$ python -q
>>> import numpy as np
>>> np.set_printoptions(suppress=True, linewidth=200)
>>> def rnd(a):
...     return np.round(a, 3) + 0
... 
>>> feats = np.load("run11.npy")
>>> feats
array([[ 0.14, -1.12, -0.94],
       [-1.47, -0.56,  0.59],
       [-0.73,  0.78,  1.09],
       [-0.1 ,  0.36,  0.34]])
>>> U, sv, VT = np.linalg.svd(feats)
>>> np.argmax(sv[:-1] / (sv[1:] + 1e-6)) + 1
np.int64(2)
>>> rnd(sv)
array([2.237, 1.6  , 0.   ])
>>> A2 = U[:, :2] @ np.diag(sv[:2]) @ VT[:2]
>>> np.linalg.matrix_rank(A2)
np.int64(2)
>>> rnd(np.linalg.norm(feats - A2) / np.linalg.norm(feats))
np.float64(0.0)
>>> rnd(np.abs(feats - A2).max())
np.float64(0.0)
>>> W = np.array([[-2, -1, 5, 4, 3, -1],
...     [-5, -2, -3, -2, -3, -4],
...     [1, -4, 2, 2, 2, -4]])
>>> coef = np.array([2, 0, 1, 2, 0, 2])
>>> act = np.maximum(feats @ W + coef, 0)
>>> (act > 0).astype(int)
array([[1, 1, 1, 1, 1, 1],
       [1, 1, 0, 0, 0, 1],
       [1, 0, 0, 0, 0, 0],
       [1, 0, 1, 1, 0, 0]])
>>> cent = np.array([[1, 1], [1, 1], [0, 2], [1, 0], [1, 1], [-1, -1]])
>>> rnd(act @ cent)
array([[ 6.96, 10.4 ],
       [ 5.21,  5.21],
       [ 0.65,  0.65],
       [ 2.3 ,  0.94]])
>>> rnd(np.linalg.norm(feats, 2))
np.float64(2.237)
>>> rnd(np.linalg.norm(feats, 1)), rnd(np.linalg.norm(feats, np.inf))
(np.float64(2.96), np.float64(2.62))
>>> rnd(np.linalg.norm(feats[1], 1)), rnd(np.linalg.norm(feats[1], np.inf))
(np.float64(2.62), np.float64(1.47))
>>> np.linalg.norm(feats, axis=1).argmax()
np.int64(1)
>>> rnd(np.linalg.norm(feats) ** 2 / np.linalg.norm(feats, 2) ** 2)
np.float64(1.511)
>>> np.argsort(-np.linalg.norm(feats, axis=0).round(6), kind="stable")[:3]
array([0, 2, 1])
>>> np.linalg.matrix_rank(feats, rtol=0.1)
np.int64(2)
>>> rnd(np.linalg.norm(feats, 2) / np.linalg.norm(feats))
np.float64(0.813)
>>> th = np.radians(60)
>>> Rm = np.eye(3)
>>> Rm[0, 0] = Rm[1, 1] = np.cos(th)
>>> Rm[0, 1], Rm[1, 0] = -np.sin(th), np.sin(th)
>>> rnd(Rm)
array([[ 0.5  , -0.866,  0.   ],
       [ 0.866,  0.5  ,  0.   ],
       [ 0.   ,  0.   ,  1.   ]])
>>> A2 = feats @ Rm.T
>>> rnd(np.linalg.svd(feats, compute_uv=False)), rnd(np.linalg.svd(A2, compute_uv=False))
(array([2.237, 1.6  , 0.   ]), array([2.237, 1.6  , 0.   ]))
>>> rnd(np.abs(A2 - feats).max(axis=0))
array([1.22 , 1.022, 0.   ])
>>> K = np.array([[7, 0, 0, 0], [0, -5, 0, 0], [0, 0, 4, 0], [0, 0, 0, -7]])
>>> K @ K
array([[49,  0,  0,  0],
       [ 0, 25,  0,  0],
       [ 0,  0, 16,  0],
       [ 0,  0,  0, 49]])
>>> rnd(np.linalg.det(K))
np.float64(980.0)
>>> (np.linalg.matrix_power((K != 0) + (K.T != 0) + np.eye(4), 4) > 0).astype(int)
array([[1, 0, 0, 0],
       [0, 1, 0, 0],
       [0, 0, 1, 0],
       [0, 0, 0, 1]])
>>> np.flatnonzero(np.linalg.matrix_power((K != 0) + (K.T != 0) + np.eye(4), 4)[1])
array([1])
>>> (K != 0).astype(int)
array([[1, 0, 0, 0],
       [0, 1, 0, 0],
       [0, 0, 1, 0],
       [0, 0, 0, 1]])
>>> rng = np.random.default_rng(436)
>>> z = rng.permutation(4)
>>> z
array([0, 1, 3, 2])
>>> A2 = K[z][:, z]
>>> A2
array([[ 7,  0,  0,  0],
       [ 0, -5,  0,  0],
       [ 0,  0, -7,  0],
       [ 0,  0,  0,  4]])
>>> rnd(np.linalg.det(A2)), rnd(np.linalg.det(K[z]))
(np.float64(980.0), np.float64(-980.0))
>>> rnd(np.sort(np.abs(np.linalg.eigvals(A2))))
array([4., 5., 7., 7.])
>>> np.diag(A2)
array([ 7, -5, -7,  4])
>>> M = np.load("test5.npy")
>>> M
array([[ 32,  72,  72],
       [ 24,  54,  54],
       [ -4,  -9,  -9],
       [ 32,  72,  72],
       [ 32,  72,  72],
       [-12, -27, -27],
       [-16, -36, -36],
       [-16, -36, -36]])
>>> A2 = M + rng.integers(-2, 3, (8, 1)) @ rng.integers(-2, 3, (1, 3))
>>> A2
array([[ 32,  72,  72],
       [ 24,  54,  54],
       [ -8, -11,  -7],
       [ 34,  73,  71],
       [ 36,  74,  70],
       [ -8, -25, -29],
       [-12, -34, -38],
       [-14, -35, -37]])
>>> np.abs(A2 - M).sum(axis=1)
array([0, 0, 8, 4, 8, 8, 8, 4])
>>> r = np.linalg.matrix_rank(A2)
>>> r
np.int64(2)
>>> null = np.linalg.svd(A2)[2][r:].T
>>> rnd(null[:, 0] / null[np.abs(null[:, 0]).round(6).argmax(), 0])
array([-0.818,  1.   , -0.636])
>>> rnd(A2 @ null)
array([[0.],
       [0.],
       [0.],
       [0.],
       [0.],
       [0.],
       [0.],
       [0.]])
>>> [int(np.linalg.matrix_rank(A2[:i])) for i in range(1, len(A2) + 1)]
[1, 1, 2, 2, 2, 2, 2, 2]
>>> np.allclose(A2 @ null, 0)
True
>>> np.linalg.matrix_rank(A2.T @ A2), np.linalg.matrix_rank(A2 @ A2.T)
(np.int64(2), np.int64(2))
>>> np.argsort(-np.linalg.norm(M, axis=0).round(6), kind="stable")[:3]
array([1, 2, 0])
>>> U, sv, VT = np.linalg.svd(M)
>>> vecs = VT[:(sv > 1e-8).sum()]
>>> x0 = M[6] + -1 * M[5] + rng.integers(2) * np.eye(3)[1]
>>> x0
array([-4., -9., -9.])
>>> rnd(np.diag(vecs.T @ vecs))
array([0.09 , 0.455, 0.455])
>>> rnd(vecs.T @ vecs)
array([[0.09 , 0.202, 0.202],
       [0.202, 0.455, 0.455],
       [0.202, 0.455, 0.455]])
>>> np.allclose(vecs.T @ vecs @ x0, x0)
True
>>> U, sv, VT = np.linalg.svd(M, full_matrices=False)
>>> rnd(np.sqrt((sv ** 2).sum())), rnd(np.linalg.norm(M))
(np.float64(219.226), np.float64(219.226))
>>> rnd(sv / sv[0])
array([1., 0., 0.])
>>> rnd(VT @ VT.T)
array([[1., 0., 0.],
       [0., 1., 0.],
       [0., 0., 1.]])
>>> np.cumsum(sv ** 2) / np.sum(sv ** 2)
array([1., 1., 1.])
>>> rnd(np.abs(VT[0]))
array([0.3  , 0.675, 0.675])
>>> rnd(U.T @ M @ VT.T)
array([[219.226,   0.   ,   0.   ],
       [  0.   ,   0.   ,   0.   ],
       [  0.   ,   0.   ,   0.   ]])
>>> (sv > 1e-8).sum()
np.int64(1)
>>> m1 = rng.normal(size=(34, 10)) + 10 * np.array([8, 8, 5, 9, 6, 2, 7, 7, 6, 3])
>>> rnd(m1)
array([[79.895, 81.308, 50.325, 90.183, 59.126, 19.419, 70.482, 71.086, 60.68 , 28.262],
       [79.356, 80.862, 50.313, 89.894, 61.834, 20.392, 71.676, 70.797, 59.841, 29.338],
       [79.849, 79.188, 49.155, 91.466, 59.981, 20.886, 69.968, 67.574, 60.246, 29.273],
       [79.297, 79.712, 50.737, 90.182, 60.671, 19.371, 72.06 , 69.673, 60.355, 29.09 ],
       [80.023, 80.223, 49.727, 89.354, 61.181, 20.472, 70.476, 70.777, 60.115, 32.343],
       [79.283, 79.745, 51.445, 90.05 , 60.932, 19.864, 69.597, 69.856, 58.589, 30.033],
       [78.733, 81.314, 49.085, 90.081, 61.099, 20.496, 70.562, 70.337, 60.622, 30.06 ],
       [80.118, 81.401, 51.417, 90.159, 61.03 , 20.106, 70.547, 70.136, 59.874, 31.483],
       [80.933, 77.565, 50.494, 90.197, 60.949, 19.942, 69.689, 68.296, 59.748, 31.543],
       [77.927, 80.395, 50.403, 91.527, 58.934, 19.711, 70.878, 70.975, 61.269, 30.084],
       [81.053, 80.398, 49.355, 89.607, 61.031, 19.441, 69.86 , 70.914, 61.169, 30.722],
       [80.268, 78.4  , 48.883, 89.864, 59.528, 19.744, 69.819, 71.488, 59.364, 31.289],
       [80.737, 80.19 , 49.201, 90.163, 60.737, 19.745, 69.375, 70.112, 59.86 , 29.977],
       [79.794, 80.368, 48.946, 90.453, 61.208, 20.117, 69.036, 70.038, 61.31 , 28.549],
       [79.657, 77.871, 50.109, 89.331, 59.644, 19.385, 70.732, 71.365, 59.072, 31.755],
       [79.208, 81.269, 48.501, 89.475, 61.616, 19.817, 69.404, 70.461, 58.958, 29.397],
       [80.027, 79.552, 48.683, 90.228, 59.756, 20.918, 70.039, 70.513, 60.132, 30.38 ],
       [81.597, 79.804, 49.632, 88.123, 61.109, 19.789, 70.27 , 69.684, 61.091, 30.391],
       [79.295, 80.485, 50.995, 90.281, 60.533, 17.881, 69.33 , 68.229, 60.794, 30.121],
       [78.753, 81.546, 49.911, 89.018, 60.698, 21.236, 69.293, 71.781, 59.983, 29.093],
       [80.13 , 78.05 , 50.504, 89.485, 60.53 , 19.401, 71.607, 69.913, 58.263, 28.759],
       [80.251, 79.991, 50.475, 90.349, 61.471, 19.022, 70.27 , 69.851, 60.649, 31.406],
       [79.919, 79.951, 48.817, 91.372, 61.514, 19.736, 71.171, 69.306, 60.032, 29.801],
       [79.467, 79.631, 51.525, 91.259, 60.643, 20.603, 70.973, 69.773, 59.904, 29.073],
       [77.708, 80.182, 49.86 , 90.158, 58.689, 19.82 , 69.015, 70.206, 60.541, 29.257],
       [79.032, 79.337, 48.919, 91.543, 58.318, 18.902, 70.292, 71.237, 59.348, 30.869],
       [80.41 , 78.369, 49.924, 89.399, 59.857, 19.931, 70.652, 70.462, 61.205, 30.079],
       [82.066, 79.527, 49.557, 89.789, 61.187, 20.319, 69.851, 70.47 , 59.915, 29.785],
       [81.448, 80.309, 49.829, 90.481, 58.259, 18.718, 70.112, 70.803, 58.686, 30.319],
       [80.958, 79.023, 49.752, 90.501, 59.221, 18.401, 70.149, 68.865, 60.137, 29.592],
       [79.799, 80.905, 51.368, 88.928, 60.629, 19.362, 69.968, 69.803, 59.885, 30.38 ],
       [79.285, 81.524, 51.006, 91.599, 59.864, 19.539, 70.059, 72.541, 59.236, 28.463],
       [79.65 , 79.951, 49.816, 90.306, 58.556, 19.037, 70.896, 68.879, 61.671, 31.12 ],
       [79.792, 80.06 , 49.2  , 90.016, 59.793, 19.416, 70.125, 68.802, 60.783, 30.491]])
>>> x0 = np.array([-1, -8, 7, 6, -2, 8, 5, 7, 9, -8])
>>> rhs = m1 @ x0
>>> rnd(np.linalg.pinv(m1) @ m1)
array([[1., 0., 0., 0., 0., 0., 0., 0., 0., 0.],
       [0., 1., 0., 0., 0., 0., 0., 0., 0., 0.],
       [0., 0., 1., 0., 0., 0., 0., 0., 0., 0.],
       [0., 0., 0., 1., 0., 0., 0., 0., 0., 0.],
       [0., 0., 0., 0., 1., 0., 0., 0., 0., 0.],
       [0., 0., 0., 0., 0., 1., 0., 0., 0., 0.],
       [0., 0., 0., 0., 0., 0., 1., 0., 0., 0.],
       [0., 0., 0., 0., 0., 0., 0., 1., 0., 0.],
       [0., 0., 0., 0., 0., 0., 0., 0., 1., 0.],
       [0., 0., 0., 0., 0., 0., 0., 0., 0., 1.]])
>>> rnd(np.linalg.lstsq(m1, rhs)[0])
array([-1., -8.,  7.,  6., -2.,  8.,  5.,  7.,  9., -8.])
>>> rhs = rhs + 0.02 * rng.normal(size=34)
>>> rnd(rhs)
array([1370.124, 1362.566, 1357.523, 1371.36 , 1333.937, 1344.216, 1346.888, 1339.037, 1342.75 , 1382.666, 1342.785, 1346.283, 1336.202, 1359.959, 1350.732, 1317.98 , 1355.475, 1338.07 , 1327.857,
       1356.892, 1361.807, 1339.412, 1348.168, 1385.082, 1359.302, 1349.85 , 1374.967, 1351.018, 1332.818, 1344.225, 1334.095, 1375.274, 1349.185, 1335.354])
>>> coef, *_ = np.linalg.lstsq(m1, rhs)
>>> rnd(m1.T @ (rhs - m1 @ coef))
array([0., 0., 0., 0., 0., 0., 0., 0., 0., 0.])
>>> rnd(np.linalg.norm(rhs - m1 @ coef))
np.float64(0.08)
